$ python -q
>>> import numpy as np
>>> import numpy.linalg as la
>>> np.set_printoptions(suppress=True, linewidth=100)
>>> other = np.array([[-2, -2, 3, 3, 2, -1, -4, -4, 5, -3],
...     [-2, -1, -1, 4, -3, -1, 3, -2, 5, -1],
...     [-4, 5, 5, -5, 4, -3, 3, -4, -1, -5],
...     [3, 0, 2, 1, -2, 2, -3, -1, 4, -1],
...     [-4, -1, -4, 4, -3, -2, -4, 2, -5, -2],
...     [2, 0, 0, -1, -3, -4, 4, 5, -3, 4],
...     [2, -3, 4, -4, -1, -2, -2, 5, 1, 4]])
>>> J = other.T @ other
>>> J
array([[ 57, -16,   6, -17, -16,  18,   1,  37,  12,  49],
       [-16,  40,  12, -27,  25,  -4,  30, -27, -18, -28],
       [  6,  12,  71, -50,  33, -13,   2, -20,  37, -11],
       [-17, -27, -50,  84, -33,  14, -30, -18,  23, -17],
       [-16,  25,  33, -33,  52,   5,   3, -42,   6, -31],
       [ 18,  -4, -13,  14,   5,  39, -18, -18,  21,  -3],
       [  1,  30,   2, -30,   3, -18,  79,   3, -14,  13],
       [ 37, -27, -20, -18, -42, -18,   3,  91, -50,  71],
       [ 12, -18,  37,  23,   6,  21, -14, -50, 102, -17],
       [ 49, -28, -11, -17, -31,  -3,  13,  71, -17,  72]])
>>> Uu, s, vt = la.svd(J)
>>> vecs = vt[:(s > 1e-8).sum()]
>>> rng = np.random.default_rng(55)
>>> x = J[4] + 3 * J[9] + rng.integers(2) * np.eye(10)[2]
>>> x
array([131., -59.,   1., -84., -41.,  -4.,  42., 171., -45., 185.])
>>> la.matrix_rank(np.vstack([J, x]))
np.int64(8)
>>> np.round(np.diag(vecs.T @ vecs), 3)
array([0.843, 0.526, 0.61 , 0.79 , 0.843, 0.752, 0.883, 0.465, 0.794, 0.495])
>>> np.round(la.norm(x - vecs.T @ vecs @ x), 3)
np.float64(0.624)
>>> Uu, s, vt = la.svd(J)
>>> np.argmax(s[:-1] / (s[1:] + 1e-6)) + 1
np.int64(7)
>>> other = Uu[:, :7] @ np.diag(s[:7]) @ vt[:7]
>>> round(float(la.norm(J - other, 2)), 3), round(s[7], 3)
(0.0, np.float64(0.0))
>>> la.matrix_rank(J, rtol=0.05)
np.int64(6)
>>> la.matrix_rank(other)
np.int64(7)
>>> np.round(np.abs(J - other).max(), 3)
np.float64(0.0)
>>> labels = rng.permutation(10)
>>> labels
array([2, 1, 7, 4, 8, 0, 3, 6, 9, 5])
>>> other = J[labels][:, labels]
>>> other
array([[ 71,  12, -20,  33,  37,   6, -50,   2, -11, -13],
       [ 12,  40, -27,  25, -18, -16, -27,  30, -28,  -4],
       [-20, -27,  91, -42, -50,  37, -18,   3,  71, -18],
       [ 33,  25, -42,  52,   6, -16, -33,   3, -31,   5],
       [ 37, -18, -50,   6, 102,  12,  23, -14, -17,  21],
       [  6, -16,  37, -16,  12,  57, -17,   1,  49,  18],
       [-50, -27, -18, -33,  23, -17,  84, -30, -17,  14],
       [  2,  30,   3,   3, -14,   1, -30,  79,  13, -18],
       [-11, -28,  71, -31, -17,  49, -17,  13,  72,  -3],
       [-13,  -4, -18,   5,  21,  18,  14, -18,  -3,  39]])
>>> np.trace(other)
np.int64(687)
>>> np.allclose(other, J)
False
>>> evals, vecs = la.eigvalsh(J)
Traceback (most recent call last):
  File "<python-input-27>", line 1, in <module>
    evals, vecs = la.eigvalsh(J)
    ^^^^^^^^^^^
ValueError: too many values to unpack (expected 2)
>>> evals, vecs = la.eigh(J)
>>> np.round(la.eigvalsh(J + -1 * np.eye(10)), 3)
array([ -1.   ,  -1.   ,  -1.   ,   3.957,  13.737,  51.51 ,  69.322, 132.171, 174.458, 234.845])
>>> np.round(vecs @ np.diag(evals) @ vecs.T, 3)
array([[ 57., -16.,   6., -17., -16.,  18.,   1.,  37.,  12.,  49.],
       [-16.,  40.,  12., -27.,  25.,  -4.,  30., -27., -18., -28.],
       [  6.,  12.,  71., -50.,  33., -13.,   2., -20.,  37., -11.],
       [-17., -27., -50.,  84., -33.,  14., -30., -18.,  23., -17.],
       [-16.,  25.,  33., -33.,  52.,   5.,   3., -42.,   6., -31.],
       [ 18.,  -4., -13.,  14.,   5.,  39., -18., -18.,  21.,  -3.],
       [  1.,  30.,   2., -30.,   3., -18.,  79.,   3., -14.,  13.],
       [ 37., -27., -20., -18., -42., -18.,   3.,  91., -50.,  71.],
       [ 12., -18.,  37.,  23.,   6.,  21., -14., -50., 102., -17.],
       [ 49., -28., -11., -17., -31.,  -3.,  13.,  71., -17.,  72.]])
>>> np.round(vecs.T @ vecs, 3) + 0
array([[1., 0., 0., 0., 0., 0., 0., 0., 0., 0.],
       [0., 1., 0., 0., 0., 0., 0., 0., 0., 0.],
       [0., 0., 1., 0., 0., 0., 0., 0., 0., 0.],
       [0., 0., 0., 1., 0., 0., 0., 0., 0., 0.],
       [0., 0., 0., 0., 1., 0., 0., 0., 0., 0.],
       [0., 0., 0., 0., 0., 1., 0., 0., 0., 0.],
       [0., 0., 0., 0., 0., 0., 1., 0., 0., 0.],
       [0., 0., 0., 0., 0., 0., 0., 1., 0., 0.],
       [0., 0., 0., 0., 0., 0., 0., 0., 1., 0.],
       [0., 0., 0., 0., 0., 0., 0., 0., 0., 1.]])
>>> la.determinant(J)
Traceback (most recent call last):
  File "<python-input-32>", line 1, in <module>
    la.determinant(J)
    ^^^^^^^^^^^^^^
AttributeError: module 'numpy.linalg' has no attribute 'determinant'
>>> (J + J.T) / 2
array([[ 57., -16.,   6., -17., -16.,  18.,   1.,  37.,  12.,  49.],
       [-16.,  40.,  12., -27.,  25.,  -4.,  30., -27., -18., -28.],
       [  6.,  12.,  71., -50.,  33., -13.,   2., -20.,  37., -11.],
       [-17., -27., -50.,  84., -33.,  14., -30., -18.,  23., -17.],
       [-16.,  25.,  33., -33.,  52.,   5.,   3., -42.,   6., -31.],
       [ 18.,  -4., -13.,  14.,   5.,  39., -18., -18.,  21.,  -3.],
       [  1.,  30.,   2., -30.,   3., -18.,  79.,   3., -14.,  13.],
       [ 37., -27., -20., -18., -42., -18.,   3.,  91., -50.,  71.],
       [ 12., -18.,  37.,  23.,   6.,  21., -14., -50., 102., -17.],
       [ 49., -28., -11., -17., -31.,  -3.,  13.,  71., -17.,  72.]])
>>> round(float(la.det(J)), 3)
0.0
>>> np.round(np.abs(la.eigvals(J)).max(), 3)
np.float64(235.845)
>>> np.round(np.sort(np.abs(la.eigvals(J))), 3) + 0
array([  0.   ,   0.   ,   0.   ,   4.957,  14.737,  52.51 ,  70.322, 133.171, 175.458, 235.845])
>>> J @ J
array([[  8325,  -4050,   -169,  -2738,  -4293,    817,    386,   9324,   -388,   9870],
       [ -4050,   6107,   3705,  -4909,   5807,  -1361,   4342,  -5859,  -1453,  -5577],
       [  -169,   3705,  10873,  -8109,   7257,   -771,   1778,  -6219,   6191,  -3772],
       [ -2738,  -4909,  -8109,  13901,  -5140,   3407,  -6765,  -3363,   4415,  -3257],
       [ -4293,   5807,   7257,  -5140,   8558,     97,   1480,  -9921,   3434,  -8190],
       [   817,  -1361,   -771,   3407,     97,   3349,  -3044,  -3085,   4323,  -1458],
       [   386,   4342,   1778,  -6765,   1480,  -3044,   8753,   2058,  -4409,   2072],
       [  9324,  -5859,  -6219,  -3363,  -9921,  -3085,   2058,  20741, -11753,  16913],
       [  -388,  -1453,   6191,   4415,   3434,   4323,  -4409, -11753,  16232,  -6645],
       [  9870,  -5577,  -3772,  -3257,  -8190,  -1458,   2072,  16913,  -6645,  15248]])
>>> assert J == J.T
Traceback (most recent call last):
  File "<python-input-38>", line 1, in <module>
    assert J == J.T
           ^^^^^^^^
ValueError: The truth value of an array with more than one element is ambiguous. Use a.any() or a.all()
>>> np.allclose(J @ J.T, J.T @ J)
True
>>> arr = np.loadtxt("out15.csv", delimiter=",")
>>> arr
array([[0., 0., 0., 0., 0., 0., 0.],
       [0., 0., 1., 0., 0., 0., 0.],
       [0., 0., 0., 0., 4., 0., 0.]])
>>> Uu, s, vt = la.svd(arr)
>>> vecs = vt[:(s > 1e-8).sum()]
>>> x = arr[1] + 3 * arr[0] + rng.integers(2) * np.eye(7)[2]
>>> x
array([0., 0., 2., 0., 0., 0., 0.])
>>> vecs.T @ vecs
array([[0., 0., 0., 0., 0., 0., 0.],
       [0., 0., 0., 0., 0., 0., 0.],
       [0., 0., 1., 0., 0., 0., 0.],
       [0., 0., 0., 0., 0., 0., 0.],
       [0., 0., 0., 0., 1., 0., 0.],
       [0., 0., 0., 0., 0., 0., 0.],
       [0., 0., 0., 0., 0., 0., 0.]])
>>> np.allclose(vecs.T @ vecs @ x, x)
True
>>> mat = np.load("case3.npy")
>>> mat
array([[14, -8,  9],
       [-8,  6, -5],
       [ 9, -5, 13]])
>>> evals, vecs = la.eig(mat)
>>> np.round(np.sort(la.eigvals(mat @ mat)), 3)
array([  1.037,  28.102, 711.861])
>>> np.round(np.sort(la.eigvals(la.inv(mat))), 3)
array([0.037, 0.189, 0.982])
>>> proj = np.triu(np.array([[1, 0, 3], [1, 1, 2], [2, 2, 2]]), 1) + np.eye(3)
>>> other = proj @ mat @ la.inv(proj)
>>> np.round(np.poly(other), 3)
array([   1.,  -33.,  174., -144.])
>>> other
array([[ 41., -23., -29.],
       [ 10.,  -4.,  -1.],
       [  9.,  -5.,  -4.]])
>>> O = mat.astype(float).copy()
>>> for j in range(3):
...     O[:, j] -= O[:, :j] @ (O[:, :j].T @ O[:, j])
...     O[:, j] /= la.norm(O[:, j])
... 
>>> O.round(3)
array([[ 0.758,  0.314, -0.572],
       [-0.433,  0.898, -0.082],
       [ 0.487,  0.31 ,  0.816]])
>>> x = np.array([0, 4, 4])
>>> target = mat @ x
>>> beta, lr = np.zeros(3), 1 / la.norm(mat, 2) ** 2
>>> for i in range(40):
...     beta -= lr * mat.T @ (mat @ beta - target)
...     if i % 10 == 0: print(i, round(la.norm(mat @ beta - target), 3))
... 
0 24.36
10 16.431
20 11.194
30 7.781
>>> round(la.cond(mat), 3)
np.float64(26.206)
>>> evals, vecs = la.eigh(mat)
>>> evals.round(3)
array([ 1.018,  5.301, 26.681])
>>> np.round(vecs.T @ mat @ vecs, 3) + 0
array([[ 1.018,  0.   ,  0.   ],
       [ 0.   ,  5.301,  0.   ],
       [ 0.   ,  0.   , 26.681]])
>>> np.unique(evals.round(6) + 0, return_counts=True)[1]
array([1, 1, 1])
>>> np.round(vecs @ np.diag(evals) @ vecs.T, 3)
array([[14., -8.,  9.],
       [-8.,  6., -5.],
       [ 9., -5., 13.]])
>>> np.abs(vecs[:, -1]).round(6).argmax()
np.int64(0)
>>> (evals > 1e-8).sum(), (evals < -1e-8).sum()
(np.int64(3), np.int64(0))
>>> evals.sum(), np.trace(mat)
(np.float64(33.0), np.int64(33))
>>> np.round(vecs.T @ vecs, 3) + 0
array([[1., 0., 0.],
       [0., 1., 0.],
       [0., 0., 1.]])
>>> F = np.load("m.npy")
>>> F
array([[ 4, -4,  3,  3, -4,  0,  0, -3, -5,  5],
       [-3,  0, -3,  2, -2, -5,  0, -1,  4, -2],
       [ 1,  4,  1, -2, -2,  5,  3,  1,  1, -1],
       [-1, -1,  0,  5,  4,  1,  3, -2,  2, -5],
       [ 5,  1, -1, -2, -4, -2, -5, -3,  4,  1],
       [-2, -5, -2,  0,  1, -4, -4, -2, -5,  0],
       [-3,  5, -2, -2, -5, -2,  1,  2,  5, -2],
       [-3,  0, -3,  2, -2, -5,  0, -1,  4, -2]])
>>> np.round(la.norm(F, 2) / la.norm(F), 3)
np.float64(0.608)
>>> np.argsort(-la.norm(F, axis=0).round(6), kind="stable")[:3]
array([8, 5, 4])
>>> la.cond(F) > 100
np.True_
>>> K = np.load("run0.npy")
>>> K
array([[-2,  0,  0,  0,  0,  0],
       [ 0, -2,  0,  0,  0,  0],
       [ 1,  1,  2,  0,  0,  0],
       [ 3,  2,  1,  0,  0,  0],
       [ 1, -2, -3,  2, -3,  0],
       [ 1,  3,  3, -2,  1,  2]])
>>> other = K[0, 0] * K[1:] - np.outer(K[1:, 0], K[0])
>>> other
array([[ 0,  4,  0,  0,  0,  0],
       [ 0, -2, -4,  0,  0,  0],
       [ 0, -4, -2,  0,  0,  0],
       [ 0,  4,  6, -4,  6,  0],
       [ 0, -6, -6,  4, -2, -4]])
>>> np.flatnonzero(~other.round(6).any(axis=1))
array([], dtype=int64)
>>> la.matrix_rank(other), la.matrix_rank(K)
(np.int64(4), np.int64(5))
>>> K[:, 0] / K[0, 0]
array([ 1. , -0. , -0.5, -1.5, -0.5, -0.5])
>>> Uu, s, vt = la.svd(other, full_matrices=False)
>>> np.allclose(Uu * s @ vt, other)
True
>>> round(np.sqrt((s ** 2).sum()), 3), round(la.norm(other), 3)
(np.float64(16.371), np.float64(16.371))
>>> np.round(Uu.T @ other @ vt.T, 3) + 0
array([[14.937,  0.   ,  0.   ,  0.   ,  0.   ],
       [ 0.   ,  5.084,  0.   ,  0.   ,  0.   ],
       [ 0.   ,  0.   ,  3.351,  0.   ,  0.   ],
       [ 0.   ,  0.   ,  0.   ,  2.792,  0.   ],
       [ 0.   ,  0.   ,  0.   ,  0.   ,  0.   ]])
>>> np.round(s / s[0], 3) + 0
array([1.   , 0.34 , 0.224, 0.187, 0.   ])
>>> np.round(np.abs(vt[0]), 3)
array([0.   , 0.579, 0.624, 0.351, 0.347, 0.18 ])
>>> np.abs(Uu[:, 0]).round(6).argmax()
np.int64(4)
>>> s.round(3) + 0
array([14.937,  5.084,  3.351,  2.792,  0.   ])
>>> np.round(np.cumsum(s ** 2) / np.sum(s ** 2), 3)
array([0.833, 0.929, 0.971, 1.   , 1.   ])
>>> Uu.shape, s.shape, vt.shape
((5, 5), (5,), (5, 6))
>>> la.matrix_rank(K, rtol=0.1)
np.int64(5)
>>> la.cond(K) > 100
np.True_
>>> np.round(la.norm(K, 2) / la.norm(K), 3)
np.float64(0.83)
>>> [round(float(x), 3) for x in la.svd(K, compute_uv=False)[:3]]
[7.559, 4.252, 1.888]
>>> other = np.array([[0, 1, 3], [2, 0, 3], [1, 3, 1], [2, 0, 0], [0, 3, 1], [3, 2, 0]])
>>> K @ other
array([[  0,  -2,  -6],
       [ -4,   0,  -6],
       [  4,   7,   8],
       [  5,   6,  16],
       [ -3, -17,  -9],
       [ 11,  17,  16]])
>>> np.vstack([K, other.T]).shape
(9, 6)
>>> np.einsum("ik,kj->ij", K, other)
array([[  0,  -2,  -6],
       [ -4,   0,  -6],
       [  4,   7,   8],
       [  5,   6,  16],
       [ -3, -17,  -9],
       [ 11,  17,  16]])
>>> np.einsum("ik,kj->ji", K, other)
array([[  0,  -4,   4,   5,  -3,  11],
       [ -2,   0,   7,   6, -17,  17],
       [ -6,  -6,   8,  16,  -9,  16]])
>>> la.matrix_rank(np.vstack([K, other.T]))
np.int64(6)
>>> la.matrix_rank(K @ other)
np.int64(3)
